$ ipython --no-banner

In [1]: import numpy as np

In [2]: import numpy.linalg as la

In [3]: np.set_printoptions(suppress=True, linewidth=200)

In [4]: m1, _ = la.qr(np.array([[2.0, 0.4, -0.3, 1.1],
   ...:     [0.0, -1.6, 1.0, 0.0],
   ...:     [-1.7, -0.4, 1.4, 0.4],
   ...:     [-0.2, -0.2, -0.9, 0.4]]))

In [5]: m1.round(3)
Out[5]: 
array([[-0.76 , -0.024, -0.355,  0.544],
       [-0.   , -0.995, -0.059, -0.082],
       [ 0.646, -0.017, -0.509,  0.569],
       [ 0.076, -0.097,  0.782,  0.611]])

In [6]: B = m1 / np.sqrt((m1 ** 2).mean(axis=1, keepdims=True))

In [7]: np.round(la.norm(B, axis=1), 3)
Out[7]: array([2., 2., 2., 2.])

In [8]: la.matrix_rank(B) == la.matrix_rank(m1)
Out[8]: np.True_

In [9]: B = m1 / la.norm(m1, axis=1, keepdims=True)

In [10]: G = B @ B.T

In [11]: (G - 2 * np.eye(4)).round(6).argmax(axis=1)
Out[11]: array([1, 0, 0, 0])

In [12]: np.round(la.norm(B, axis=1), 3)
Out[12]: array([1., 1., 1., 1.])

In [13]: (np.abs(G) > 0.9).astype(int)
Out[13]: 
array([[1, 0, 0, 0],
       [0, 1, 0, 0],
       [0, 0, 1, 0],
       [0, 0, 0, 1]])

In [14]: X = np.loadtxt("arr.csv", delimiter=",")

In [15]: X
Out[15]: 
array([[-3.,  1.,  0.,  0.,  0.,  0.,  0.,  0.,  0.],
       [ 0., -3.,  1.,  0.,  0.,  0.,  0.,  0.,  0.],
       [ 0.,  0., -3.,  1.,  0.,  0.,  0.,  0.,  0.],
       [ 0.,  0.,  0., -3.,  1.,  0.,  0.,  0.,  0.],
       [ 0.,  0.,  0.,  0., -3.,  1.,  0.,  0.,  0.],
       [ 0.,  0.,  0.,  0.,  0., -3.,  1.,  0.,  0.],
       [ 0.,  0.,  0.,  0.,  0.,  0., -3.,  1.,  0.],
       [ 0.,  0.,  0.,  0.,  0.,  0.,  0., -3.,  1.],
       [ 0.,  0.,  0.,  0.,  0.,  0.,  0.,  0., -3.]])

In [16]: x = np.array([-2, 2, -6, 9, 1, 3, 4, -7, -3])

In [17]: y = X @ x

In [18]: b, lr = np.zeros(9), 1 / la.norm(X, 2) ** 2

In [19]: for i in range(6):
    ...:     b -= lr * X.T @ (X @ b - y)
    ...:     if i % 1 == 0: print(i, round(la.norm(X @ b - y), 3))
    ...: 
0 13.746
1 7.954
2 4.825
3 2.993
4 1.895
5 1.225

In [20]: b.round(3)
Out[20]: array([-1.973,  1.975, -6.147,  8.722,  0.672,  2.759,  3.939, -6.908, -2.891])

In [21]: np.allclose(X, X.T)
Out[21]: False

In [22]: np.round(np.sort(np.abs(la.eigvals(X))), 3)
Out[22]: array([3., 3., 3., 3., 3., 3., 3., 3., 3.])

In [23]: la.determinant(X)
---------------------------------------------------------------------------
AttributeError                            Traceback (most recent call last)
Cell In[23], line 1
----> 1 la.determinant(X)

AttributeError: module 'numpy.linalg' has no attribute 'determinant'

In [24]: assert X == X.T
---------------------------------------------------------------------------
ValueError                                Traceback (most recent call last)
Cell In[24], line 1
----> 1 assert X == X.T

ValueError: The truth value of an array with more than one element is ambiguous. Use a.any() or a.all()

In [25]: round(float(la.det(X)), 3)
Out[25]: -19683.0

In [26]: np.allclose(X @ X.T, X.T @ X)
Out[26]: False

In [27]: np.trace(X)
Out[27]: np.float64(-27.0)

In [28]: round(np.abs(la.eigvals(X)).max(), 3)
Out[28]: np.float64(3.0)

In [29]: (X - X.T) / 2
Out[29]: 
array([[ 0. ,  0.5,  0. ,  0. ,  0. ,  0. ,  0. ,  0. ,  0. ],
       [-0.5,  0. ,  0.5,  0. ,  0. ,  0. ,  0. ,  0. ,  0. ],
       [ 0. , -0.5,  0. ,  0.5,  0. ,  0. ,  0. ,  0. ,  0. ],
       [ 0. ,  0. , -0.5,  0. ,  0.5,  0. ,  0. ,  0. ,  0. ],
       [ 0. ,  0. ,  0. , -0.5,  0. ,  0.5,  0. ,  0. ,  0. ],
       [ 0. ,  0. ,  0. ,  0. , -0.5,  0. ,  0.5,  0. ,  0. ],
       [ 0. ,  0. ,  0. ,  0. ,  0. , -0.5,  0. ,  0.5,  0. ],
       [ 0. ,  0. ,  0. ,  0. ,  0. ,  0. , -0.5,  0. ,  0.5],
       [ 0. ,  0. ,  0. ,  0. ,  0. ,  0. ,  0. , -0.5,  0. ]])

In [30]: X @ X
Out[30]: 
array([[ 9., -6.,  1.,  0.,  0.,  0.,  0.,  0.,  0.],
       [ 0.,  9., -6.,  1.,  0.,  0.,  0.,  0.,  0.],
       [ 0.,  0.,  9., -6.,  1.,  0.,  0.,  0.,  0.],
       [ 0.,  0.,  0.,  9., -6.,  1.,  0.,  0.,  0.],
       [ 0.,  0.,  0.,  0.,  9., -6.,  1.,  0.,  0.],
       [ 0.,  0.,  0.,  0.,  0.,  9., -6.,  1.,  0.],
       [ 0.,  0.,  0.,  0.,  0.,  0.,  9., -6.,  1.],
       [ 0.,  0.,  0.,  0.,  0.,  0.,  0.,  9., -6.],
       [ 0.,  0.,  0.,  0.,  0.,  0.,  0.,  0.,  9.]])

In [31]: np.round(np.sort(la.eigvals(X)), 3)
Out[31]: array([-3., -3., -3., -3., -3., -3., -3., -3., -3.])

In [32]: np.prod(np.diag(X)), round(float(la.det(X)), 3)
Out[32]: (np.float64(-19683.0), -19683.0)

In [33]: la.matrix_rank(X - X[0, 0] * np.eye(9))
Out[33]: np.int64(8)

In [34]: X @ X
Out[34]: 
array([[ 9., -6.,  1.,  0.,  0.,  0.,  0.,  0.,  0.],
       [ 0.,  9., -6.,  1.,  0.,  0.,  0.,  0.,  0.],
       [ 0.,  0.,  9., -6.,  1.,  0.,  0.,  0.,  0.],
       [ 0.,  0.,  0.,  9., -6.,  1.,  0.,  0.,  0.],
       [ 0.,  0.,  0.,  0.,  9., -6.,  1.,  0.,  0.],
       [ 0.,  0.,  0.,  0.,  0.,  9., -6.,  1.,  0.],
       [ 0.,  0.,  0.,  0.,  0.,  0.,  9., -6.,  1.],
       [ 0.,  0.,  0.,  0.,  0.,  0.,  0.,  9., -6.],
       [ 0.,  0.,  0.,  0.,  0.,  0.,  0.,  0.,  9.]])
